>>> import numpy as np
>>> from numpy import linalg as LA
>>> np.set_printoptions(suppress=True, linewidth=140)
>>> K = np.load("mat.npy")
>>> print(K)
[[0 0 0 0 0 1]
 [1 0 0 0 0 0]
 [0 0 1 0 0 0]
 [0 0 0 1 0 0]
 [0 1 0 0 0 0]
 [0 0 0 0 1 0]]
>>> # rows sum to 1
>>> t3 = np.stack([K, -1 * K, K[::-1]])
>>> print(LA.matrix_rank(t3.reshape(3, -1)))
2
>>> print(np.einsum("bij,cij->bc", t3, t3))
[[ 6 -6  0]
 [-6  6  0]
 [ 0  0  6]]
>>> print((t3 @ K.T).shape)
(3, 6, 6)
>>> X = np.loadtxt("w.csv", delimiter=",")
>>> print(X)
[[ -1.7  -1.3   1.3  -5.2]
 [  7.4   6.7  -0.1   7.5]
 [ -6.1  -7.1  -3.4   6.8]
 [  4.1   3.3  -0.2   5.1]
 [  5.2   6.6   5.5 -11.5]
 [  4.6   6.9   6.5 -16.6]
 [-12.7 -13.6  -5.8   5.5]
 [ -2.4  -0.8   4.2 -16.5]
 [  8.4   8.5   2.1   0.2]
 [  7.    6.9   1.    4.8]
 [ -4.5  -3.2   2.9 -14.2]
 [  0.7   0.9   1.8  -4.2]
 [  7.5   8.5   4.   -8.3]
 [  1.    0.4  -1.5   4.3]
 [  7.1   7.8   2.   -0.6]
 [  7.5   8.    1.3   3.1]
 [  9.2  10.3   3.9  -2.6]
 [ -1.3  -1.6  -2.1   6.6]]
>>> Xs = X - X.mean(axis=0)
>>> left, sv, Vh = LA.svd(Xs, full_matrices=False)
>>> print(np.round(sv ** 2 / (sv ** 2).sum(), 1) + 0)
[0.6 0.4 0.  0. ]
>>> print(np.abs(Vh[0]).argmax())
3
>>> print(np.round(Xs.mean(axis=0), 1) + 0)
[0. 0. 0. 0.]
>>> G = np.cov(X, rowvar=False)
>>> print(G.round(1))
[[ 36.7  38.4  11.2  -1. ]
 [ 38.4  41.   13.9  -8.4]
 [ 11.2  13.9   9.8 -21.3]
 [ -1.   -8.4 -21.3  69.7]]
>>> print(G.shape)
(4, 4)
>>> print(np.round(np.median(X, axis=0), 1))
[ 4.4  4.9  1.6 -0.2]
>>> print(np.round(np.polyfit(X[:, 1], X[:, 3], 1), 1))
[-0.2 -1.5]
>>> print(round(float(np.corrcoef(X[:, 1], X[:, 3])[0, 1]), 1))
-0.2
>>> Y = np.array([[2, 0], [-2, 0], [-1, 1], [2, 0], [0, 2], [1, 2]])
>>> print(np.einsum("ij->j", K))
[1 1 1 1 1 1]
>>> print(np.einsum("ij,ij->i", K, K))
[1 1 1 1 1 1]
>>> print(LA.matrix_rank(K @ Y))
2
>>> Y @ K
Traceback (most recent call last):
  File "<python-input-27>", line 1, in <module>
    Y @ K
    ~~^~~
ValueError: matmul: Input operand 1 has a mismatch in its core dimension 0, with gufunc signature (n?,k),(k,m?)->(n?,m?) (size 6 is different from 2)
>>> proj = X @ LA.solve(X.T @ X, X.T)
>>> print(np.allclose(proj @ proj, proj))
True
>>> print(np.round(proj @ X[:, 3], 1))
[ -5.2   7.5   6.8   5.1 -11.5 -16.6   5.5 -16.5   0.2   4.8 -14.2  -4.2  -8.3   4.3  -0.6   3.1  -2.6   6.6]
>>> x = np.array([1, 4, -4, -7])
>>> y = X @ x
>>> print(np.round(LA.solve(X.T @ X, X.T @ y), 1))
[ 1.  4. -4. -7.]
>>> print(np.round(LA.lstsq(X, y)[0], 1))
[ 1.  4. -4. -7.]
>>> rng = np.random.default_rng(140307)
>>> y = y + 0.3 * rng.normal(size=18)
>>> print(y.round(1))
[ 24.8 -18.2 -68.8 -17.4  90.  122.5 -83.1  93.5  32.3  -3.5  70.6  26.   83.8 -21.2  34.7  12.5  53.1 -45.5]
>>> beta, *_ = LA.lstsq(X, y)
>>> print(beta.round(1))
[ 1.1  4.  -4.2 -7.1]
>>> print(beta.round())
[ 1.  4. -4. -7.]
>>> print(np.round(X.T @ (y - X @ beta), 1) + 0)
[0. 0. 0. 0.]
